$ python -q
>>> import numpy as np
>>> from numpy import linalg as LA
>>> np.set_printoptions(suppress=True, linewidth=140)
>>> out = np.array([[1, 2, 3, 1, 3],
...     [2, 5, 0, 4, 1],
...     [0, 5, 5, 3, 4],
...     [2, 3, 2, 2, 2],
...     [3, 1, 5, 0, 0]])
>>> data = out + out.T
>>> data
array([[ 2,  4,  3,  3,  6],
       [ 4, 10,  5,  7,  2],
       [ 3,  5, 10,  5,  9],
       [ 3,  7,  5,  4,  2],
       [ 6,  2,  9,  2,  0]])
>>> f, v = data[0], data[4]
>>> f @ v
np.int64(53)
>>> f @ f
np.int64(74)
>>> p = (f @ v) / (f @ f) * f
>>> round((v - p) @ f, 3)
np.float64(-0.0)
>>> LA.matrix_rank(np.outer(f, v))
np.int64(1)
>>> round(float(LA.norm(f + v) ** 2 + LA.norm(f - v) ** 2), 3)
398.0
>>> np.outer(f, v)
array([[12,  4, 18,  4,  0],
       [24,  8, 36,  8,  0],
       [18,  6, 27,  6,  0],
       [18,  6, 27,  6,  0],
       [36, 12, 54, 12,  0]])
>>> round(LA.norm(data, "nuc"), 3)
np.float64(42.31)
>>> round(float(LA.norm(data[1] - data[2])), 3)
10.198
>>> round(float(LA.norm(data, 1)), 3), np.round(LA.norm(data, np.inf), 3)
(32.0, np.float64(32.0))
>>> out = data[0, 0] * data[1:] - np.outer(data[1:, 0], data[0])
>>> out
array([[  0,   4,  -2,   2, -20],
       [  0,  -2,  11,   1,   0],
       [  0,   2,   1,  -1, -14],
       [  0, -20,   0, -14, -36]])
>>> LA.matrix_rank(out), LA.matrix_rank(data)
(np.int64(4), np.int64(5))
>>> np.flatnonzero(~out.round(6).any(axis=1))
array([], dtype=int64)
>>> J = np.loadtxt("layer10.csv", delimiter=",")
>>> J
array([[ 0., 10.,  0., 17., 11.,  1.,  3.],
       [ 0., 15.,  0.,  9., 17.,  0.,  8.],
       [ 0., 13.,  0., 14., 13.,  0.,  1.],
       [ 1.,  9.,  0.,  6.,  5.,  0.,  5.],
       [ 0.,  8.,  0., 19.,  7.,  5.,  0.],
       [ 0., 11.,  0., 13., 10.,  0.,  2.],
       [ 0., 10.,  0., 17.,  9.,  3.,  0.],
       [ 0.,  9.,  0.,  6.,  6.,  0.,  7.],
       [ 0., 11.,  0., 10., 12.,  0.,  9.],
       [ 0.,  9.,  0., 21.,  9.,  5.,  0.],
       [ 0., 10.,  0., 17.,  9.,  3.,  0.],
       [ 0., 16.,  0.,  5., 18.,  0., 11.],
       [ 0.,  9.,  0.,  9.,  6.,  0.,  4.],
       [ 0., 14.,  0., 13., 14.,  0.,  1.],
       [ 0., 11.,  0., 10., 10.,  0.,  5.],
       [ 0., 13.,  0.,  8., 12.,  0.,  5.],
       [ 0.,  9.,  0.,  9.,  8.,  0.,  8.],
       [ 0., 11.,  0., 16., 12.,  0.,  3.]])
>>> rank = LA.matrix_rank(J)
>>> rank
np.int64(6)
>>> N = LA.svd(J)[2][rank:].T
>>> [int(LA.matrix_rank(J[:, :j + 1])) for j in range(7)]
[1, 2, 2, 3, 4, 5, 6]
>>> np.round(J @ N, 3) + 0
array([[0.],
       [0.],
       [0.],
       [0.],
       [0.],
       [0.],
       [0.],
       [0.],
       [0.],
       [0.],
       [0.],
       [0.],
       [0.],
       [0.],
       [0.],
       [0.],
       [0.],
       [0.]])
>>> LA.matrix_rank(J.T @ J), LA.matrix_rank(J @ J.T)
(np.int64(6), np.int64(6))
>>> N.shape
(7, 1)
>>> np.round(N[:, 0] / N[np.abs(N[:, 0]).round(6).argmax(), 0], 3) + 0
array([0., 0., 1., 0., 0., 0., 0.])
>>> blk = np.stack([J, -2 * J, J[::-1]])
>>> (blk @ J.T).shape
(3, 18, 18)
>>> blk.sum(axis=0)
array([[  0.,   1.,   0.,  -1.,   1.,  -1.,   0.],
       [  0.,  -6.,   0.,   0.,  -9.,   0.,   0.],
       [  0.,   0.,   0.,  -6.,  -1.,   0.,   4.],
       [ -1.,   2.,   0.,   4.,   5.,   0.,   0.],
       [  0.,   6.,   0.,  -6.,   7.,  -5.,   1.],
       [  0.,  -2.,   0.,  -4.,  -4.,   0.,   2.],
       [  0.,   6.,   0., -12.,   9.,  -3.,  11.],
       [  0.,   1.,   0.,  11.,   3.,   3.,  -7.],
       [  0.,  -2.,   0.,  11.,  -3.,   5.,  -9.],
       [  0.,   2.,   0., -11.,   3.,  -5.,   9.],
       [  0.,  -1.,   0., -11.,  -3.,  -3.,   7.],
       [  0.,  -6.,   0.,  12.,  -9.,   3., -11.],
       [  0.,   2.,   0.,   4.,   4.,   0.,  -2.],
       [  0.,  -6.,   0.,   6.,  -7.,   5.,  -1.],
       [  1.,  -2.,   0.,  -4.,  -5.,   0.,   0.],
       [  0.,   0.,   0.,   6.,   1.,   0.,  -4.],
       [  0.,   6.,   0.,   0.,   9.,   0.,   0.],
       [  0.,  -1.,   0.,   1.,  -1.,   1.,   0.]])
>>> np.round(LA.norm(blk, axis=(1, 2)), 3)
array([ 89.883, 179.767,  89.883])
>>> LA.matrix_rank(blk)
array([6, 6, 6])
>>> left, sig, VT = LA.svd(J)
>>> np.argmax(sig[:-1] / (sig[1:] + 1e-6)) + 1
np.int64(6)
>>> out = left[:, :6] @ np.diag(sig[:6]) @ VT[:6]
>>> out.round(3) + 0
array([[ 0., 10.,  0., 17., 11.,  1.,  3.],
       [ 0., 15.,  0.,  9., 17.,  0.,  8.],
       [ 0., 13.,  0., 14., 13.,  0.,  1.],
       [ 1.,  9.,  0.,  6.,  5.,  0.,  5.],
       [ 0.,  8.,  0., 19.,  7.,  5.,  0.],
       [ 0., 11.,  0., 13., 10.,  0.,  2.],
       [ 0., 10.,  0., 17.,  9.,  3.,  0.],
       [ 0.,  9.,  0.,  6.,  6.,  0.,  7.],
       [ 0., 11.,  0., 10., 12.,  0.,  9.],
       [ 0.,  9.,  0., 21.,  9.,  5.,  0.],
       [ 0., 10.,  0., 17.,  9.,  3.,  0.],
       [ 0., 16.,  0.,  5., 18.,  0., 11.],
       [ 0.,  9.,  0.,  9.,  6.,  0.,  4.],
       [ 0., 14.,  0., 13., 14.,  0.,  1.],
       [ 0., 11.,  0., 10., 10.,  0.,  5.],
       [ 0., 13.,  0.,  8., 12.,  0.,  5.],
       [ 0.,  9.,  0.,  9.,  8.,  0.,  8.],
       [ 0., 11.,  0., 16., 12.,  0.,  3.]])
>>> np.abs(np.diag(LA.qr(J)[1])) > 1e-9
array([ True,  True, False,  True,  True,  True,  True])
>>> np.round(J @ LA.pinv(J) @ J, 3) + 0
array([[ 0., 10.,  0., 17., 11.,  1.,  3.],
       [ 0., 15.,  0.,  9., 17.,  0.,  8.],
       [ 0., 13.,  0., 14., 13.,  0.,  1.],
       [ 1.,  9.,  0.,  6.,  5.,  0.,  5.],
       [ 0.,  8.,  0., 19.,  7.,  5.,  0.],
       [ 0., 11.,  0., 13., 10.,  0.,  2.],
       [ 0., 10.,  0., 17.,  9.,  3.,  0.],
       [ 0.,  9.,  0.,  6.,  6.,  0.,  7.],
       [ 0., 11.,  0., 10., 12.,  0.,  9.],
       [ 0.,  9.,  0., 21.,  9.,  5.,  0.],
       [ 0., 10.,  0., 17.,  9.,  3.,  0.],
       [ 0., 16.,  0.,  5., 18.,  0., 11.],
       [ 0.,  9.,  0.,  9.,  6.,  0.,  4.],
       [ 0., 14.,  0., 13., 14.,  0.,  1.],
       [ 0., 11.,  0., 10., 10.,  0.,  5.],
       [ 0., 13.,  0.,  8., 12.,  0.,  5.],
       [ 0.,  9.,  0.,  9.,  8.,  0.,  8.],
       [ 0., 11.,  0., 16., 12.,  0.,  3.]])
>>> np.allclose(J[:-1].T @ LA.lstsq(J[:-1].T, J[-1])[0], J[-1])
True
>>> LA.lstsq(J[:-1].T, J[-1])[2]
np.int32(6)
>>> np.round(np.trace(LA.pinv(J) @ J), 3)
np.float64(6.0)
>>> W0 = np.array([[1, 0, 0, 0, 0, 0],
...     [1, 1, 0, 0, 0, 0],
...     [2, 5, 1, 0, 0, 0],
...     [5, 4, -3, 1, 0, 0],
...     [3, 4, 5, -3, 1, 0],
...     [5, -2, 5, 5, 1, 1]])
>>> left, sig, VT = LA.svd(W0)
>>> sig.round(3)
array([10.481,  8.368,  6.421,  1.968,  0.163,  0.006])
>>> out = left[:, :5] @ np.diag(sig[:5]) @ VT[:5]
>>> LA.matrix_rank(W0, rtol=0.05)
np.int64(4)
>>> LA.matrix_rank(out)
np.int64(5)
>>> round(float(np.abs(W0 - out).max()), 3)
0.005
>>> round(LA.norm(W0 - out) / LA.norm(W0), 3)
np.float64(0.0)
>>> A = np.loadtxt("case18.csv", delimiter=",")
>>> A.round(3)
array([[-0.811,  0.908,  0.728,  0.382, -2.534, -0.647],
       [ 0.   , -0.533, -0.665,  2.679, -0.238,  1.02 ],
       [ 0.27 ,  2.715, -0.477,  0.07 ,  0.495,  1.038],
       [-1.081, -0.564, -1.768, -1.189, -0.916,  1.461],
       [ 1.351, -0.449,  1.596, -0.488, -0.699,  1.923],
       [-2.297,  0.   ,  1.458,  0.146,  0.973,  0.794]])
>>> np.round(A.mean(axis=0), 3)
array([-0.428,  0.346,  0.145,  0.267, -0.487,  0.932])
>>> np.round(A.sum(axis=0), 3)
array([-2.567,  2.078,  0.872,  1.601, -2.92 ,  5.589])
>>> np.round(A.sum(axis=1), 3)
array([-1.974,  2.263,  4.112, -4.057,  3.235,  1.074])
>>> np.count_nonzero(A)
np.int64(34)
>>> round(np.abs(A).max(), 3)
np.float64(2.715)
>>> LA.matrix_rank(A)
np.int64(6)
>>> A[6]
Traceback (most recent call last):
  File "<python-input-61>", line 1, in <module>
    A[6]
    ~^^^
IndexError: index 6 is out of bounds for axis 0 with size 6
>>> np.round(LA.norm(A, axis=1), 3)
array([3., 3., 3., 3., 3., 3.])
>>> np.round(A[0] @ A[3], 3)
np.float64(0.0)
>>> round(float(LA.norm(A, 1)), 3), round(float(LA.norm(A, np.inf)), 3)
(6.883, 6.979)
>>> np.round(LA.norm(A, axis=0), 3)
array([3., 3., 3., 3., 3., 3.])
>>> K = np.load("test4.npy")
>>> K
array([[-1, -3, -1, -2,  0,  1, -2, -2,  3],
       [ 0,  0,  0,  0,  0,  0,  0,  0,  0],
       [-1, -3, -1, -2,  0,  1, -2, -2,  3],
       [ 0,  0,  0,  0,  0,  0,  0,  0,  0],
       [-2, -6, -2, -4,  0,  2, -4, -4,  6],
       [ 0,  0,  0,  0,  0,  0,  0,  0,  0],
       [ 2,  6,  2,  4,  0, -2,  4,  4, -6],
       [-1, -3, -1, -2,  0,  1, -2, -2,  3],
       [-1, -3, -1, -2,  0,  1, -2, -2,  3],
       [ 2,  6,  2,  4,  0, -2,  4,  4, -6],
       [ 2,  6,  2,  4,  0, -2,  4,  4, -6],
       [-2, -6, -2, -4,  0,  2, -4, -4,  6],
       [ 0,  0,  0,  0,  0,  0,  0,  0,  0]])
>>> x0 = np.array([2, -3, 2, 0, -3, 0, 1, 2, 3])
>>> K @ (2 * x0)
array([ 16,   0,  16,   0,  32,   0, -32,  16,  16, -32, -32,  32,   0])
>>> np.einsum("ij,j->i", K, x0)
array([  8,   0,   8,   0,  16,   0, -16,   8,   8, -16, -16,  16,   0])
>>> K @ np.eye(9)[3]
array([-2.,  0., -2.,  0., -4.,  0.,  4., -2., -2.,  4.,  4., -4.,  0.])
>>> K @ np.ones(9)
array([ -7.,   0.,  -7.,   0., -14.,   0.,  14.,  -7.,  -7.,  14.,  14., -14.,   0.])
>>> LA.norm(K @ x0) <= LA.norm(K, 2) * LA.norm(x0) + 1e-9
np.True_
>>> (K @ x0).argmax()
np.int64(4)
>>> left, sig, VT = LA.svd(K)
>>> V = VT[:(sig > 1e-8).sum()]
>>> rng = np.random.default_rng(8388)
>>> x0 = K[4] + -2 * K[12] + rng.integers(2) * np.eye(9)[5]
>>> x0
array([-2., -6., -2., -4.,  0.,  2., -4., -4.,  6.])
>>> np.allclose(V.T @ V @ x0, x0)
True
>>> np.round(np.diag(V.T @ V), 3)
array([0.03 , 0.273, 0.03 , 0.121, 0.   , 0.03 , 0.121, 0.121, 0.273])
>>> np.round(K @ LA.pinv(K) @ K, 3)
array([[-1., -3., -1., -2.,  0.,  1., -2., -2.,  3.],
       [ 0.,  0.,  0.,  0.,  0.,  0.,  0.,  0.,  0.],
       [-1., -3., -1., -2.,  0.,  1., -2., -2.,  3.],
       [ 0.,  0.,  0.,  0.,  0.,  0.,  0.,  0.,  0.],
       [-2., -6., -2., -4.,  0.,  2., -4., -4.,  6.],
       [ 0.,  0.,  0.,  0.,  0.,  0.,  0.,  0.,  0.],
       [ 2.,  6.,  2.,  4.,  0., -2.,  4.,  4., -6.],
       [-1., -3., -1., -2.,  0.,  1., -2., -2.,  3.],
       [-1., -3., -1., -2.,  0.,  1., -2., -2.,  3.],
       [ 2.,  6.,  2.,  4.,  0., -2.,  4.,  4., -6.],
       [ 2.,  6.,  2.,  4.,  0., -2.,  4.,  4., -6.],
       [-2., -6., -2., -4.,  0.,  2., -4., -4.,  6.],
       [ 0.,  0.,  0.,  0.,  0.,  0.,  0.,  0.,  0.]])
>>> LA.lstsq(K[:-1].T, K[-1])[2]
np.int32(1)
>>> try:
...     LA.inv(K)
... except LA.LinAlgError as e:
...     print("failed:", e)
... 
failed: Last 2 dimensions of the array must be square
>>> np.unique(K.round(6), axis=0).shape
(4, 9)
>>> np.allclose(K[:-1].T @ LA.lstsq(K[:-1].T, K[-1])[0], K[-1])
True
>>> F = np.array([[3, 3, 1, 3, 2, 1],
...     [0, 21, 0, 2, 3, 0],
...     [0, 0, 7, 3, 2, 3],
...     [2, 1, 3, -14, 1, 3],
...     [2, 1, 3, 2, -20, 3],
...     [0, 2, 2, 3, 1, 6]])
>>> x0 = np.array([7, -7, 7, 6, 2, 3])
>>> y = F @ x0
>>> b, lr = np.zeros(6), 1 / LA.norm(F, 2) ** 2
>>> for i in range(15):
...     b -= lr * F.T @ (F @ b - y)
...     if i % 5 == 0: print(i, round(LA.norm(F @ b - y), 3))
... 
0 91.955
5 31.812
10 19.653
>>> round(LA.cond(F), 3)
np.float64(7.01)
>>> b.round(3)
array([ 2.076, -6.806,  6.366,  5.567,  1.621,  4.337])
>>> out = LA.inv(F)
>>> np.allclose(out, F.T)
False
>>> round(LA.cond(F), 3)
np.float64(7.01)
>>> (np.abs(out) > 1e-9).astype(int)
array([[1, 1, 1, 1, 1, 1],
       [1, 1, 1, 1, 1, 1],
       [1, 1, 1, 1, 1, 1],
       [1, 1, 1, 1, 1, 1],
       [1, 1, 1, 1, 1, 1],
       [1, 1, 1, 1, 1, 1]])
>>> np.round(LA.det(F) * out, 3)
array([[255096., -34508., -44412.,  32888.,  15316., -44412.],
       [ -6480.,  41736.,  -2520.,   4272.,   5448.,  -2520.],
       [-15066.,   8473., 137757.,  12326.,  10273., -77667.],
       [ 31752.,  -3444.,  12348., -49656.,   2028.,  12348.],
       [ 24192.,  -2624.,   9408.,   3200., -39488.,   9408.],
       [-12726., -14577., -52821.,  18762.,    327., 162603.]])
>>> np.round(LA.det(F) * LA.det(out), 3)
np.float64(1.0)
